>>> import numpy as np
>>> from numpy import linalg as LA
>>> np.set_printoptions(precision=3, suppress=True, linewidth=100, floatmode="fixed")
>>> J = np.loadtxt("sample3.csv", delimiter=",")
>>> J
array([[  1.000,  -3.000,   9.000, -27.000],
       [  1.000,  -2.000,   4.000,  -8.000],
       [  1.000,  -1.000,   1.000,  -1.000],
       [  1.000,   0.000,   0.000,   0.000],
       [  1.000,   1.000,   1.000,   1.000]])
>>> P = J @ LA.solve(J.T @ J, J.T)
>>> P
array([[ 0.986,  0.057, -0.086,  0.057, -0.014],
       [ 0.057,  0.771,  0.343, -0.229,  0.057],
       [-0.086,  0.343,  0.486,  0.343, -0.086],
       [ 0.057, -0.229,  0.343,  0.771,  0.057],
       [-0.014,  0.057, -0.086,  0.057,  0.986]])
>>> P @ J[:, 0]
array([1.000, 1.000, 1.000, 1.000, 1.000])
>>> LA.matrix_rank(np.eye(5) - P)
np.int64(1)
>>> np.trace(P)
np.float64(4.0)
>>> np.round(LA.eigvalsh(P), 3) + 0
array([0.000, 1.000, 1.000, 1.000, 1.000])
>>> LA.matrix_rank(J, rtol=0.1)
np.int64(1)
>>> np.abs(LA.svd(J)[2][-1])
array([0.710, 0.018, 0.675, 0.200])
>>> [round(float(x), 3) for x in LA.svd(J, compute_uv=False)[:3]]
[30.076, 2.5, 1.558]
>>> left, s, Vh = LA.svd(J)
>>> s
array([30.076,  2.500,  1.558,  0.857])
>>> np.argmax(s[:-1] / (s[1:] + 1e-6)) + 1
np.int64(1)
>>> M2 = left[:, :1] @ np.diag(s[:1]) @ Vh[:1]
>>> round(float(LA.norm(J - M2, 2)), 3), round(s[1], 3)
(2.5, np.float64(2.5))
